$ ipython --no-banner

In [1]: import numpy as np

In [2]: np.set_printoptions(precision=2, suppress=True, linewidth=100, floatmode="fixed")

In [3]: A = np.load("data.npy")

In [4]: print(A)
[[ 1  0  0  0  0  0]
 [ 0  1  0  0  0  0]
 [ 0  2  1  0  0  0]
 [ 1  3  3  1  0  0]
 [ 3  1  0  2  1  0]
 [-2  3 -3 -3 -3  1]]

In [5]: # triangular

In [6]: u, v = A[3], A[5]

In [7]: print(u @ u)
20

In [8]: print(u @ v)
-5

In [9]: pr = (u @ v) / (u @ u) * u

In [10]: print(np.outer(u, v))
[[-2  3 -3 -3 -3  1]
 [-6  9 -9 -9 -9  3]
 [-6  9 -9 -9 -9  3]
 [-2  3 -3 -3 -3  1]
 [ 0  0  0  0  0  0]
 [ 0  0  0  0  0  0]]

In [11]: J = np.loadtxt("arr.csv", delimiter=",")

In [12]: print(J)
[[ 1.81  1.09 -2.03  2.74]
 [ 1.09  3.23 -0.83  0.68]
 [-2.03 -0.83  4.03 -2.42]
 [ 2.74  0.68 -2.42  4.93]]

In [13]: # symmetric, so the eigenvalues are real

In [14]: J.reshape(4, 5)
---------------------------------------------------------------------------
ValueError                                Traceback (most recent call last)
Cell In[14], line 1
----> 1 J.reshape(4, 5)

ValueError: cannot reshape array of size 16 into shape (4,5)

In [15]: print(J.ravel(order="F"))
[ 1.81  1.09 -2.03  2.74  1.09  3.23 -0.83  0.68 -2.03 -0.83  4.03 -2.42  2.74  0.68 -2.42  4.93]

In [16]: print(J.reshape(-1, 2))
[[ 1.81  1.09]
 [-2.03  2.74]
 [ 1.09  3.23]
 [-0.83  0.68]
 [-2.03 -0.83]
 [ 4.03 -2.42]
 [ 2.74  0.68]
 [-2.42  4.93]]

In [17]: print(J.reshape(2, -1))
[[ 1.81  1.09 -2.03  2.74  1.09  3.23 -0.83  0.68]
 [-2.03 -0.83  4.03 -2.42  2.74  0.68 -2.42  4.93]]

In [18]: blk = J.reshape(4, 2, -1)

In [19]: print(blk[:, 0])
[[ 1.81  1.09]
 [ 1.09  3.23]
 [-2.03 -0.83]
 [ 2.74  0.68]]

In [20]: print(np.einsum("ihd,jhd->hij", blk, blk).shape)
(2, 4, 4)

In [21]: th = np.radians(180)

In [22]: R = np.eye(4)

In [23]: R[2, 2] = R[1, 1] = np.cos(th)

In [24]: R[2, 1], R[1, 2] = -np.sin(th), np.sin(th)

In [25]: print(R.round(2) + 0)
[[ 1.00  0.00  0.00  0.00]
 [ 0.00 -1.00  0.00  0.00]
 [ 0.00  0.00 -1.00  0.00]
 [ 0.00  0.00  0.00  1.00]]

In [26]: A2 = J @ R.T

In [27]: print(np.allclose(np.linalg.norm(J, axis=1), np.linalg.norm(A2, axis=1)))
True

In [28]: print(np.abs(A2 - J).max(axis=0))
[0.00 6.46 8.06 0.00]

In [29]: U, s, VT = np.linalg.svd(J)

In [30]: V = VT[:(s > 1e-8).sum()]

In [31]: rng = np.random.default_rng(6752)

In [32]: x = J[3] + 3 * J[1] + rng.integers(2) * np.eye(4)[0]

In [33]: print(x)
[ 7.03 10.37 -4.91  6.96]

In [34]: print(np.allclose(V.T @ V @ x, x))
False

In [35]: print(np.round(np.linalg.norm(x - V.T @ V @ x), 2))
0.89

In [36]: print(np.linalg.matrix_rank(np.vstack([J, x])))
4

In [37]: print(V.T @ V)
[[ 0.21  0.16 -0.16  0.34]
 [ 0.16  0.97  0.03 -0.07]
 [-0.16  0.03  0.97  0.07]
 [ 0.34 -0.07  0.07  0.86]]
